% python3 -q
>>> import numpy as np
>>> import numpy.linalg as la
>>> np.set_printoptions(precision=2, suppress=True, linewidth=140, sign=" ")
>>> B = np.array([[2, -2, -1, 3], [-2, 0, 3, 0]])
>>> E = B.T @ B
>>> E
array([[ 8, -4, -8,  6],
       [-4,  4,  2, -6],
       [-8,  2, 10, -3],
       [ 6, -6, -3,  9]])
>>> U, s, Vt = la.svd(E)
>>> evecs = Vt[:(s > 1e-8).sum()]
>>> rng = np.random.default_rng(81)
>>> x0 = E[2] + 5 * E[3] + rng.integers(2) * np.eye(4)[3]
>>> x0
array([ 22., -28.,  -5.,  42.])
>>> round(float(la.norm(x0 - evecs.T @ evecs @ x0)), 2)
0.0
>>> np.allclose(evecs.T @ evecs @ x0, x0)
True
>>> la.matrix_rank(np.vstack([E, x0]))
np.int64(2)
>>> evecs.T @ evecs
array([[ 0.37, -0.13, -0.42,  0.19],
       [-0.13,  0.28, -0.09, -0.42],
       [-0.42, -0.09,  0.72,  0.13],
       [ 0.19, -0.42,  0.13,  0.63]])
>>> hat = np.triu(np.array([[1, 1, 1, 2], [0, 2, 1, 1], [0, 0, 2, 2], [2, 2, 2, 2]]), 1) + np.eye(4)
>>> B = hat @ E @ la.inv(hat)
>>> round(la.det(B), 2)
np.float64(0.0)
>>> np.trace(B), np.trace(E)
(np.float64(31.0), np.int64(31))
>>> B
array([[  8., -18.,   8.,   1.],
       [ -6.,   6.,   9., -12.],
       [  4., -14.,  14.,  -7.],
       [  6., -12.,   3.,   3.]])
>>> np.round(np.poly(B), 2) + 0
array([  1., -31., 185.,   0.,   0.])
>>> u = np.array([2, 1, 0, 0])
>>> v = np.array([3, -3, 8, 2])
>>> feats = np.outer(u, v)
>>> feats
array([[ 6, -6, 16,  4],
       [ 3, -3,  8,  2],
       [ 0,  0,  0,  0],
       [ 0,  0,  0,  0]])
>>> # rows and columns are dependent
>>> labels = rng.permutation(4)
>>> labels
array([ 1,  3,  2,  0])
>>> B = feats[labels][:, labels]
>>> np.trace(B)
np.int64(3)
>>> np.sort(np.abs(la.eigvals(B)))
array([ 0.,  0.,  0.,  3.])
>>> data = np.load("data.npy")
>>> data
array([[-1.,  1.,  0.,  0.],
       [ 0., -1.,  1.,  0.],
       [ 0.,  0., -1.,  1.],
       [ 0.,  0.,  0., -1.]])
>>> B = data / np.sqrt((data ** 2).mean(axis=1, keepdims=True))
>>> la.matrix_rank(data - data.mean(axis=1, keepdims=True))
np.int64(3)
>>> la.matrix_rank(B) == la.matrix_rank(data)
np.True_
>>> B[2]
array([ 0.  ,  0.  , -1.41,  1.41])
>>> np.einsum("ij,ji->", data, data)
np.float64(4.0)
>>> la.eigvals(data)
array([-1., -1., -1., -1.])
>>> hat = np.triu(np.array([[1, 2, 1, 3], [-3, -1, 2, -1], [-2, -3, 3, 0], [-2, 0, -3, 0]]), 1) + np.eye(4)
>>> B = hat @ data @ la.inv(hat)
>>> np.poly(B)
array([ 1.,  4.,  6.,  4.,  1.])
>>> np.round(la.det(B), 2)
np.float64(1.0)
>>> B
array([[-1.,  1.,  0.,  2.],
       [ 0., -1.,  1.,  2.],
       [ 0.,  0., -1.,  1.],
       [ 0.,  0.,  0., -1.]])
>>> x0 = np.array([0, 3, 1, 1])
>>> h1 = np.maximum(B @ x0, 0)
>>> B.T @ h1
array([-5.,  5.,  0., 10.])
>>> np.maximum(B @ x0, 0) - np.maximum(-B @ x0, 0)
array([ 5.,  0.,  0., -1.])
>>> np.flatnonzero(h1 > 1e-9)
array([ 0])
>>> np.tanh(B @ x0)
array([ 1.  ,  0.  ,  0.  , -0.76])
>>> h1
array([ 5.,  0.,  0.,  0.])
>>> M = np.loadtxt("arr.csv", delimiter=",")
>>> M
array([[ 0.,  1.,  0.,  1.,  0.,  1.],
       [ 2.,  2.,  2.,  2.,  2.,  2.],
       [ 0.,  0.,  0.,  0.,  0.,  0.],
       [ 0.,  1.,  0.,  1.,  0.,  1.],
       [ 2.,  2.,  2.,  2.,  2.,  2.],
       [ 0.,  0.,  0.,  0.,  0.,  0.]])
>>> U, s, Vt = la.svd(M)
>>> evecs = Vt[:(s > 1e-8).sum()]
>>> x0 = M[3] + 2 * M[2] + rng.integers(2) * np.eye(6)[2]
>>> x0
array([ 0.,  1.,  1.,  1.,  0.,  1.])
>>> la.matrix_rank(np.vstack([M, x0]))
np.int64(3)
>>> round(la.norm(x0 - evecs.T @ evecs @ x0), 2)
np.float64(0.82)
>>> gram = M.T @ M
>>> np.allclose(gram, gram.T)
True
>>> (M @ M.T).shape
(6, 6)
>>> np.round(la.svd(M, compute_uv=False) ** 2, 2) + 0
array([ 51.19,   2.81,   0.  ,   0.  ,   0.  ,   0.  ])
>>> np.round(la.eigvalsh(gram)[::-1], 2) + 0
array([ 51.19,   2.81,   0.  ,   0.  ,   0.  ,   0.  ])
>>> np.diag(gram)
array([  8.,  10.,   8.,  10.,   8.,  10.])
>>> np.trace(gram), (M ** 2).sum()
(np.float64(54.0), np.float64(54.0))
>>> la.matrix_rank(gram)
np.int64(2)
>>> gram
array([[  8.,   8.,   8.,   8.,   8.,   8.],
       [  8.,  10.,   8.,  10.,   8.,  10.],
       [  8.,   8.,   8.,   8.,   8.,   8.],
       [  8.,  10.,   8.,  10.,   8.,  10.],
       [  8.,   8.,   8.,   8.,   8.,   8.],
       [  8.,  10.,   8.,  10.,   8.,  10.]])
>>> def softmax(z):
...     e = np.exp(z - z.max(axis=-1, keepdims=True))
...     return e / e.sum(axis=-1, keepdims=True)
... 
>>> softmax(M).sum(axis=1)
array([ 1.,  1.,  1.,  1.,  1.,  1.])
>>> softmax(M[1] + 4)
array([ 0.17,  0.17,  0.17,  0.17,  0.17,  0.17])
>>> S = M @ M.T / np.sqrt(6)
>>> softmax(S).round(6).argmax(axis=1)
array([ 1,  1,  0,  1,  1,  0])
>>> rk = la.matrix_rank(M)
>>> rk
np.int64(2)
>>> ns = la.svd(M)[2][rk:].T
>>> np.allclose(M @ ns, 0)
True
>>> [int(la.matrix_rank(M[:i])) for i in range(1, len(M) + 1)]
[1, 2, 2, 2, 2, 2]
>>> la.matrix_rank(M.T @ M), la.matrix_rank(M @ M.T)
(np.int64(2), np.int64(2))
>>> [int(la.matrix_rank(np.delete(M, i, axis=0))) for i in range(6)]
[2, 2, 2, 2, 2, 2]
>>> [int(la.matrix_rank(M[:, :j + 1])) for j in range(6)]
[1, 2, 2, 2, 2, 2]
>>> ns.shape
(6, 4)
>>> [round(float(x), 2) for x in la.svd(M, compute_uv=False)[:3]]
[7.15, 1.68, 0.0]
>>> round(float(la.norm(M, 2) / la.norm(M)), 2)
0.97
>>> la.cond(M) > 100
np.True_
>>> F = np.loadtxt("m.csv", delimiter=",")
>>> F
array([[ 54.,  28., -49.],
       [ 28.,  21., -28.],
       [-49., -28.,  54.]])
>>> # symmetric
>>> U, s, Vt = la.svd(F)
>>> np.argmax(s[:-1] / (s[1:] + 1e-6)) + 1
np.int64(1)
>>> B = U[:, :1] @ np.diag(s[:1]) @ Vt[:1]
>>> B
array([[ 51.15,  29.23, -51.15],
       [ 29.23,  16.7 , -29.23],
       [-51.15, -29.23,  51.15]])
>>> la.matrix_rank(B)
np.int64(1)
>>> round(la.norm(F - B, 2), 2), s[1]
(np.float64(5.0), np.float64(5.0))
>>> la.matrix_rank(F, rtol=0.05)
np.int64(1)
>>> np.round(np.abs(F - B).max(), 2)
np.float64(4.3)
>>> w, evecs = la.eigh(E)
>>> np.round(la.eigvalsh(E @ E), 2) + 0
array([   0.  ,    0.  ,   65.08,  525.92])
>>> np.round(la.svd(E, compute_uv=False), 2) + 0
array([ 22.93,   8.07,   0.  ,   0.  ])
>>> evecs @ np.diag(w) @ evecs.T
array([[ 8., -4., -8.,  6.],
       [-4.,  4.,  2., -6.],
       [-8.,  2., 10., -3.],
       [ 6., -6., -3.,  9.]])
>>> np.round(evecs.T @ E @ evecs, 2) + 0
array([[  0.  ,   0.  ,   0.  ,   0.  ],
       [  0.  ,   0.  ,   0.  ,   0.  ],
       [  0.  ,   0.  ,   8.07,   0.  ],
       [  0.  ,   0.  ,   0.  ,  22.93]])
>>> w.round(2) + 0
array([  0.  ,   0.  ,   8.07,  22.93])
>>> (w > 1e-8).sum(), (w < -1e-8).sum()
(np.int64(2), np.int64(0))
>>> w, evecs = la.eig(F)
>>> np.round(F @ evecs[:, 0] - w[0] * evecs[:, 0], 2) + 0
array([ 0.,  0.,  0.])
>>> w
array([   5.,  119.,    5.])
>>> B = np.array([[-1, 2, 0], [0, -1, -3], [-3, 2, 2]])
>>> np.einsum("ij->j", F)
array([ 33.,  21., -23.])
>>> B.T @ F.T
array([[  93.,   56., -113.],
       [ -18.,  -21.,   38.],
       [-182., -119.,  192.]])
>>> F @ B
array([[  93.,  -18., -182.],
       [  56.,  -21., -119.],
       [-113.,   38.,  192.]])
>>> la.matrix_rank(F @ B)
np.int64(3)
>>> np.vstack([F, B.T]).shape
(6, 3)
>>> q, _ = la.qr(np.array([[0.0, 0.9, 0.4, 0.6],
...     [2.0, -1.0, 1.4, 0.0],
...     [-0.4, 0.8, -0.3, 0.0],
...     [-3.2, 0.0, 1.3, 0.0]]))
>>> w = np.array([0, 0, 0, 1])
>>> W0 = q @ np.diag(w) @ q.T
>>> W0.round(2) + 0
array([[ 0.21, -0.12, -0.39, -0.03],
       [-0.12,  0.07,  0.22,  0.01],
       [-0.39,  0.22,  0.72,  0.05],
       [-0.03,  0.01,  0.05,  0.  ]])
>>> np.round(W0 @ la.pinv(W0) @ W0, 2) + 0
array([[ 0.21, -0.12, -0.39, -0.03],
       [-0.12,  0.07,  0.22,  0.01],
       [-0.39,  0.22,  0.72,  0.05],
       [-0.03,  0.01,  0.05,  0.  ]])
>>> np.abs(np.diag(la.qr(W0)[1])) > 1e-9
array([ True, False, False, False])
>>> np.unique(W0.round(6), axis=0).shape
(4, 4)
>>> U, s, Vt = la.svd(M)
>>> s.round(2) + 0
array([ 7.15,  1.68,  0.  ,  0.  ,  0.  ,  0.  ])
>>> B = U[:, :2] @ np.diag(s[:2]) @ Vt[:2]
>>> B.round(2) + 0
array([[ 0.,  1.,  0.,  1.,  0.,  1.],
       [ 2.,  2.,  2.,  2.,  2.,  2.],
       [ 0.,  0.,  0.,  0.,  0.,  0.],
       [ 0.,  1.,  0.,  1.,  0.,  1.],
       [ 2.,  2.,  2.,  2.,  2.,  2.],
       [ 0.,  0.,  0.,  0.,  0.,  0.]])
>>> round(la.norm(M - B) / la.norm(M), 2)
np.float64(0.0)
>>> round(float(np.abs(M - B).max()), 2)
0.0
>>> x0 = np.array([-2, 5, -5, 3])
>>> W0 @ W0 @ x0
array([ 0.85, -0.48, -1.55, -0.1 ])
>>> np.round((x0 - W0 @ x0) @ (W0 @ x0), 2)
np.float64(0.0)
>>> la.eigvalsh(2 * W0 - np.eye(4))
array([-1., -1., -1.,  1.])
>>> x0 = np.array([-9, -8, -9, 6])
>>> (W0 * x0).sum(axis=1)
array([ 2.4 , -1.35, -4.39, -0.3 ])
>>> np.einsum("ij,j->i", W0, x0)
array([ 2.4 , -1.35, -4.39, -0.3 ])
>>> (W0 @ x0).argmax()
np.int64(0)
>>> W0 @ (2 * x0)
array([ 4.8 , -2.7 , -8.78, -0.59])
>>> U, s, Vt = la.svd(W0)
>>> s.round(2) + 0
array([ 1.,  0.,  0.,  0.])
>>> np.argmax(s[:-1] / (s[1:] + 1e-6)) + 1
np.int64(1)
>>> B = U[:, :1] @ np.diag(s[:1]) @ Vt[:1]
>>> round(la.norm(W0 - B, 2), 2), round(s[1], 2)
(np.float64(0.0), np.float64(0.0))
>>> la.matrix_rank(W0, rtol=0.05)
np.int64(1)
>>> B.round(2) + 0
array([[ 0.21, -0.12, -0.39, -0.03],
       [-0.12,  0.07,  0.22,  0.01],
       [-0.39,  0.22,  0.72,  0.05],
       [-0.03,  0.01,  0.05,  0.  ]])
>>> la.matrix_rank(B)
np.int64(1)
>>> round(np.abs(W0 - B).max(), 2)
np.float64(0.0)
>>> mat = np.load("case9.npy")
>>> mat
array([[ 0.,  1.,  1.,  1.,  1.],
       [ 1.,  0.,  1.,  1.,  1.],
       [ 1.,  1.,  0.,  1.,  1.],
       [ 1.,  1.,  1.,  0.,  1.],
       [ 1.,  1.,  1.,  1.,  0.]])
>>> U, s, Vt = la.svd(mat, full_matrices=False)
>>> np.round(np.sqrt((s ** 2).sum()), 2), round(la.norm(mat), 2)
(np.float64(4.47), np.float64(4.47))
>>> np.abs(Vt[0])
array([ 0.45,  0.45,  0.45,  0.45,  0.45])
>>> np.round(Vt @ Vt.T, 2) + 0
array([[ 1.,  0.,  0.,  0.,  0.],
       [ 0.,  1.,  0.,  0.,  0.],
       [ 0.,  0.,  1.,  0.,  0.],
       [ 0.,  0.,  0.,  1.,  0.],
       [ 0.,  0.,  0.,  0.,  1.]])
>>> np.round(U.T @ U, 2) + 0
array([[ 1.,  0.,  0.,  0.,  0.],
       [ 0.,  1.,  0.,  0.,  0.],
       [ 0.,  0.,  1.,  0.,  0.],
       [ 0.,  0.,  0.,  1.,  0.],
       [ 0.,  0.,  0.,  0.,  1.]])
>>> s
array([ 4.,  1.,  1.,  1.,  1.])
>>> U.shape, s.shape, Vt.shape
((5, 5), (5,), (5, 5))
>>> np.allclose(U * s @ Vt, mat)
True
>>> A = np.loadtxt("layer6.csv", delimiter=",")
>>> A
array([[-0.97,  1.96,  6.89, -2.25],
       [ 0.42,  0.33, -3.78, -1.41],
       [-0.83, -3.88, -4.18,  0.68],
       [-0.33, -2.21, -1.77,  0.97],
       [ 1.91, -8.89,  6.81,  3.57],
       [-1.85, -1.27,  0.43,  3.12],
       [ 0.32,  2.  , -2.78,  1.1 ],
       [-1.57, -4.47, -2.39,  2.16],
       [ 1.4 ,  2.84, -0.59,  0.59],
       [-0.29, -5.51,  1.8 ,  1.13],
       [ 1.29, -4.49,  0.21,  3.47],
       [-1.66, -0.19,  2.76,  0.6 ],
       [ 1.41, -6.35,  1.6 ,  3.13],
       [-0.84,  0.85, -4.26, -2.12],
       [ 1.11, -5.04, -0.99,  4.25],
       [-2.7 ,  1.15,  2.9 ,  1.62],
       [ 0.59, -3.48, -1.96, -0.21]])
>>> cent = A[[14, 9]].astype(float)
>>> for _ in range(6):
...     labels = la.norm(A[:, None] - cent, axis=-1).argmin(axis=1)
...     cent = np.array([A[labels == j].mean(axis=0) for j in range(2)])
... 
>>> labels
array([ 1,  0,  0,  0,  1,  1,  0,  0,  0,  1,  1,  1,  1,  0,  1,  1,  0])
>>> cent[1] - cent[0]
array([-0.09, -2.18,  5.2 ,  1.85])
